% ipython --no-banner

In [1]: import numpy as np

In [2]: np.set_printoptions(precision=1, suppress=True, linewidth=120, sign=" ")

In [3]: rnd = lambda a: np.round(a, 1) + 0

In [4]: data = np.load("layer0.npy")

In [5]: print(data)
[[ 2  1  3 -2]
 [-1 -1 -3  1]
 [ 1 -1 -3 -2]]

In [6]: W1 = np.array([[0, 1, 0, 0, 1, 0],
   ...:     [2, 1, 2, 0, 1, 0],
   ...:     [2, 2, 1, 1, 1, 1],
   ...:     [0, 1, 0, 0, 2, 2]])

In [7]: c = np.array([-1, 3, -7, -1, 9, 6])

In [8]: act = np.maximum(data @ W1 + c, 0)

In [9]: print(np.linalg.matrix_rank(act))
3

In [10]: print((act > 0).astype(int))
[[ 1  1  0  1  1  1]
 [ 0  0  0  0  1  1]
 [ 0  0  0  0  1  0]]

In [11]: print(act)
[[  7  10   0   2  11   5]
 [  0   0   0   0   6   5]
 [  0   0   0   0   2   0]]

In [12]: cent = np.array([[1, -3, -1],
    ...:     [-1, 0, -2],
    ...:     [2, -2, -2],
    ...:     [3, 3, 0],
    ...:     [2, 0, -1],
    ...:     [-1, 3, 1]])

In [13]: print((act @ cent).round(6).argmax(axis=1))
[ 0  1  0]

In [14]: print(act @ cent)
[[ 20   0 -33]
 [  7  15  -1]
 [  4   0  -2]]

In [15]: M2 = data / np.linalg.norm(data, axis=1, keepdims=True)

In [16]: G = M2 @ M2.T

In [17]: print(rnd(np.degrees(np.arccos(np.clip(G[1, 2], -1, 1)))))
58.6

In [18]: print((G - 2 * np.eye(3)).round(6).argmax(axis=1))
[ 2  2  1]

In [19]: print(np.argwhere(np.triu(np.abs(G) > 0.95, 1)))
[[ 0  1]]

In [20]: print((np.abs(G) > 0.9).astype(int))
[[ 1  1  0]
 [ 1  1  0]
 [ 0  0  1]]

In [21]: K = np.loadtxt("m.csv", delimiter=",")

In [22]: print(K)
[[ 81.  97.  80.  50.  50.  61.]
 [ 41.  59.  65.  36.  34.  29.]
 [ 31.  34.  16.  12.  12.  18.]
 [ 35.  48.  58.  40.  40.  48.]
 [ 36.  38.  55.  19.  22.  23.]]

In [23]: M2 = np.array([[-2, -1, 0],
    ...:     [-2, 1, 0],
    ...:     [1, 1, 0],
    ...:     [-1, 1, 2],
    ...:     [-1, 1, 1],
    ...:     [0, -1, -1]])

In [24]: print(K @ M2)
[[-376.  135.   89.]
 [-205.  124.   77.]
 [-138.   25.   18.]
 [-188.  103.   72.]
 [-134.   75.   37.]]

In [25]: print(np.einsum("ij,ij->i", K, K))
[ 31091.  12680.   2985.  12397.   7139.]

In [26]: print(np.einsum("ik,kj->ji", K, M2))
[[-376. -205. -138. -188. -134.]
 [ 135.  124.   25.  103.   75.]
 [  89.   77.   18.   72.   37.]]

In [27]: print(M2.T @ K.T)
[[-376. -205. -138. -188. -134.]
 [ 135.  124.   25.  103.   75.]
 [  89.   77.   18.   72.   37.]]

In [28]: print(np.einsum("ik,kj->ij", K, M2))
[[-376.  135.   89.]
 [-205.  124.   77.]
 [-138.   25.   18.]
 [-188.  103.   72.]
 [-134.   75.   37.]]

In [29]: print(np.einsum("ij->j", K))
[ 224.  276.  274.  157.  158.  179.]

In [30]: print(np.allclose(K[:-1].T @ np.linalg.lstsq(K[:-1].T, K[-1])[0], K[-1]))
True

In [31]: try:
    ...:     np.linalg.inv(K)
    ...: except np.linalg.LinAlgError as e:
    ...:     print(e)
    ...: 
Last 2 dimensions of the array must be square

In [32]: print([round(float(x), 1) for x in np.linalg.svd(K, compute_uv=False)[:3]])
[254.9, 28.4, 20.8]

In [33]: print(np.linalg.cond(K) > 100)
True
